$ python3 -q
>>> import numpy as np
>>> import numpy.linalg as la
>>> np.set_printoptions(precision=2, suppress=True, linewidth=100, legacy="1.25")
>>> rd = lambda a: np.round(a, 2) + 0
>>> M2 = np.array([[3, 5], [3, 2]])
>>> W2 = np.array([[-3, -3], [3, -1]])
>>> F = np.kron(M2, W2)
>>> print(F)
[[ -9  -9 -15 -15]
 [  9  -3  15  -5]
 [ -9  -9  -6  -6]
 [  9  -3   6  -2]]
>>> print(rd(la.det(F[::-1])))
11664.0
>>> print(np.kron(np.eye(2, dtype=int), F))
[[ -9  -9 -15 -15   0   0   0   0]
 [  9  -3  15  -5   0   0   0   0]
 [ -9  -9  -6  -6   0   0   0   0]
 [  9  -3   6  -2   0   0   0   0]
 [  0   0   0   0  -9  -9 -15 -15]
 [  0   0   0   0   9  -3  15  -5]
 [  0   0   0   0  -9  -9  -6  -6]
 [  0   0   0   0   9  -3   6  -2]]
>>> print(np.einsum("ij,ji->", F, F))
-344
>>> print(rd(la.det(F.T)))
11664.0
>>> Q = F.astype(float).copy()
>>> for j in range(4):
...     Q[:, j] -= Q[:, :j] @ (Q[:, :j].T @ Q[:, j])
...     Q[:, j] /= la.norm(Q[:, j])
... 
>>> print(Q.T @ Q)
[[1. 0. 0. 0.]
 [0. 1. 0. 0.]
 [0. 0. 1. 0.]
 [0. 0. 0. 1.]]
>>> print(Q)
[[-0.5 -0.5 -0.5 -0.5]
 [ 0.5 -0.5  0.5 -0.5]
 [-0.5 -0.5  0.5  0.5]
 [ 0.5 -0.5 -0.5  0.5]]
>>> print(Q.T @ F)
[[18.  6. 21.  7.]
 [ 0. 12.  0. 14.]
 [ 0.  0.  9.  3.]
 [ 0.  0.  0.  6.]]
>>> K = np.load("arr.npy")
>>> print(K)
[[ 45  25  -1 -25]
 [ 25  26  -4  -3]
 [ -1  -4   3   2]
 [-25  -3   2  34]]
>>> left, sigma, VT = la.svd(K)
>>> evecs = VT[:(sigma > 1e-8).sum()]
>>> rng = np.random.default_rng(6)
>>> x = K[3] + -1 * K[2] + rng.integers(2) * np.eye(4)[2]
>>> print(x)
[-24.   1.  -1.  32.]
>>> print(rd(np.diag(evecs.T @ evecs)))
[0.82 0.77 0.5  0.9 ]
>>> print(rd(evecs.T @ evecs))
[[ 0.82  0.2   0.3  -0.13]
 [ 0.2   0.77 -0.34  0.15]
 [ 0.3  -0.34  0.5   0.22]
 [-0.13  0.15  0.22  0.9 ]]
>>> idx = rng.permutation(4)
>>> print(idx)
[2 3 0 1]
>>> M2 = K[idx][:, idx]
>>> print(np.allclose(M2, K))
False
>>> print(rd(np.sort(np.abs(la.eigvals(M2)))))
[ 0.    5.52 27.31 75.16]
>>> print(K.sum(axis=1))
[44 44  0  8]
>>> print(K.mean(axis=0))
[11. 11.  0.  2.]
>>> print(K.sum(axis=0))
[44 44  0  8]
>>> K[:, 4]
Traceback (most recent call last):
  File "<python-input-34>", line 1, in <module>
    K[:, 4]
    ~^^^^^^
IndexError: index 4 is out of bounds for axis 1 with size 4
>>> print(np.diff(K, axis=0))
[[-20   1  -3  22]
 [-26 -30   7   5]
 [-24   1  -1  32]]
>>> print(K - K[0])
[[  0   0   0   0]
 [-20   1  -3  22]
 [-46 -29   4  27]
 [-70 -28   3  59]]
>>> print(rd(la.svd(K, compute_uv=False)))
[75.16 27.31  5.52  0.  ]
>>> print(np.abs(K).max())
45
>>> print(K.shape)
(4, 4)
>>> M2 = F + rng.integers(-2, 3, (4, 2)) @ rng.integers(-2, 3, (2, 4))
>>> print(M2)
[[ -8 -10 -16 -15]
 [ 11  -3  21  -9]
 [-10  -8  -5  -6]
 [  6  -1   5   0]]
>>> print(la.matrix_rank(M2 - F, tol=1e-8))
2
>>> print(M2 - F)
[[ 1 -1 -1  0]
 [ 2  0  6 -4]
 [-1  1  1  0]
 [-3  2 -1  2]]
>>> r = la.matrix_rank(K)
>>> print(r)
3
>>> null = la.svd(K)[2][r:].T
>>> print(la.matrix_rank(K.T @ K), la.matrix_rank(K @ K.T))
3 3
>>> print(rd(null[:, 0] / null[np.abs(null[:, 0]).round(6).argmax(), 0]))
[-0.6   0.68  1.   -0.44]
>>> print([int(la.matrix_rank(K[:, :j + 1])) for j in range(4)])
[1, 2, 3, 3]
>>> J = np.loadtxt("test17.csv", delimiter=",")
>>> print(J)
[[0. 1. 3. 2.]
 [0. 0. 3. 1.]
 [0. 0. 0. 3.]
 [0. 0. 0. 0.]]
>>> left, sigma, VT = la.svd(J)
>>> evecs = VT[:(sigma > 1e-8).sum()]
>>> x = J[2] + 2 * J[0] + rng.integers(2) * np.eye(4)[0]
>>> print(x)
[1. 2. 6. 7.]
>>> print(rd(np.diag(evecs.T @ evecs)))
[0. 1. 1. 1.]
>>> print(np.allclose(evecs.T @ evecs @ x, x))
False
>>> print(rd(evecs.T @ evecs))
[[0. 0. 0. 0.]
 [0. 1. 0. 0.]
 [0. 0. 1. 0.]
 [0. 0. 0. 1.]]
>>> print(la.matrix_rank(np.vstack([J, x])))
4
>>> left, sigma, VT = la.svd(J)
>>> print(np.argmax(sigma[:-1] / (sigma[1:] + 1e-6)) + 1)
3
>>> M2 = left[:, :3] @ np.diag(sigma[:3]) @ VT[:3]
>>> print(rd(M2))
[[0. 1. 3. 2.]
 [0. 0. 3. 1.]
 [0. 0. 0. 3.]
 [0. 0. 0. 0.]]
>>> print(la.matrix_rank(M2))
3
>>> print(rd(la.norm(J - M2) / la.norm(J)))
0.0
>>> r = la.matrix_rank(J)
>>> print(r)
3
>>> null = la.svd(J)[2][r:].T
>>> print(J @ null)
[[0.]
 [0.]
 [0.]
 [0.]]
>>> print(null @ null.T)
[[1. 0. 0. 0.]
 [0. 0. 0. 0.]
 [0. 0. 0. 0.]
 [0. 0. 0. 0.]]
>>> print(np.allclose(J @ null, 0))
True
>>> P = np.triu(np.array([[0, 3, 2, -1], [3, -1, -1, -3], [2, -1, -3, 3], [2, -1, 3, 2]]), 1) + np.eye(4)
>>> M2 = P @ J @ la.inv(P)
>>> print(rd(la.det(M2)))
0.0
>>> print(np.trace(M2), np.trace(J))
0.0 0.0
>>> mat = np.array([[2.0, 5.0, 5.0], [0.0, -9.0, -6.0], [0.0, 4.0, 8.0]])
>>> print(mat)
[[ 2.  5.  5.]
 [ 0. -9. -6.]
 [ 0.  4.  8.]]
>>> Q, r_ = la.qr(mat)
>>> print(abs(r_[0, 0]), rd(la.norm(mat[:, 0])))
2.0 2.0
>>> print(rd(Q @ r_))
[[ 2.  5.  5.]
 [ 0. -9. -6.]
 [ 0.  4.  8.]]
>>> print(rd(r_))
[[2.   5.   5.  ]
 [0.   9.85 8.73]
 [0.   0.   4.87]]
>>> gram = mat.T @ mat
>>> print((mat @ mat.T).shape)
(3, 3)
>>> print(rd(la.svd(mat, compute_uv=False) ** 2))
[235.37  12.49   3.13]
>>> x = np.array([0, 1, 2])
>>> print(mat @ np.eye(3)[2])
[ 5. -6.  8.]
>>> print(mat @ np.ones(3))
[ 12. -15.  12.]
>>> print((mat * x).sum(axis=1))
[ 15. -21.  20.]
>>> Q, evecs = la.qr(mat[:, :2])[0], la.qr(mat[:, 2:])[0]
>>> sigma = la.svd(Q.T @ evecs, compute_uv=False)
>>> print(rd(np.degrees(np.arccos(sigma.clip(0, 1)))))
[25.84]
>>> print((sigma > 0.9).sum())
0
>>> print(rd(la.norm(Q @ Q.T - evecs @ evecs.T, 2)))
1.0
>>> W0 = np.array([[0.2, 0.4, 0.4],
...     [-0.5, 0.2, 0.7],
...     [0.5, 1.4, 0.2],
...     [0.6, 0.6, -1.3],
...     [0.5, -0.5, -1.1],
...     [0.5, -0.6, -1.0],
...     [1.2, 0.0, 0.0],
...     [0.7, -0.6, 0.6],
...     [-0.8, -0.9, 0.0],
...     [-0.1, -0.9, 0.6],
...     [0.3, 0.8, -0.7],
...     [-0.8, -0.6, 0.5],
...     [0.4, 0.5, -0.8],
...     [1.0, -0.1, -1.1],
...     [0.9, -0.7, -1.0],
...     [0.7, -0.8, -1.6],
...     [0.4, -0.6, 0.1]])
>>> W0[4] *= 5
>>> print(W0)
[[ 0.2  0.4  0.4]
 [-0.5  0.2  0.7]
 [ 0.5  1.4  0.2]
 [ 0.6  0.6 -1.3]
 [ 2.5 -2.5 -5.5]
 [ 0.5 -0.6 -1. ]
 [ 1.2  0.   0. ]
 [ 0.7 -0.6  0.6]
 [-0.8 -0.9  0. ]
 [-0.1 -0.9  0.6]
 [ 0.3  0.8 -0.7]
 [-0.8 -0.6  0.5]
 [ 0.4  0.5 -0.8]
 [ 1.  -0.1 -1.1]
 [ 0.9 -0.7 -1. ]
 [ 0.7 -0.8 -1.6]
 [ 0.4 -0.6  0.1]]
>>> dist = la.norm(W0[:, None] - W0[None], axis=-1)
>>> print(dist.mean(axis=1).argmax())
4
>>> print((dist + 1e9 * np.eye(17)).round(6).argmin(axis=1))
[ 1  0  0 12 15 14  7 16 11 11 12  8 10 14  5 14  7]
>>> print(np.unravel_index(dist.round(6).argmax(), dist.shape))
(1, 4)
>>> print(dist[2].round(6).argsort(kind="stable")[:4])
[ 2  0 10 12]
>>> print((J + J.T) / 2)
[[0.  0.5 1.5 1. ]
 [0.5 0.  1.5 0.5]
 [1.5 1.5 0.  1.5]
 [1.  0.5 1.5 0. ]]
>>> print(J @ J)
[[ 0.  0.  3. 10.]
 [ 0.  0.  0.  9.]
 [ 0.  0.  0.  0.]
 [ 0.  0.  0.  0.]]
>>> print(rd(la.det(J)))
0.0
>>> print(rd(np.sort(np.abs(la.eigvals(J)))))
[0. 0. 0. 0.]
>>> print(rd(np.abs(la.eigvals(J)).max()))
0.0
>>> Xs = W0 - W0.mean(axis=0)
>>> evecs = la.svd(Xs)[2][:1]
>>> M2 = Xs - Xs @ evecs.T @ evecs
>>> print(rd((Xs @ evecs.T).std(axis=0)))
[1.64]
>>> print(rd(M2.std(axis=0)))
[0.44 0.66 0.25]
>>> print(la.norm(M2, axis=1).round(6).argmax())
2
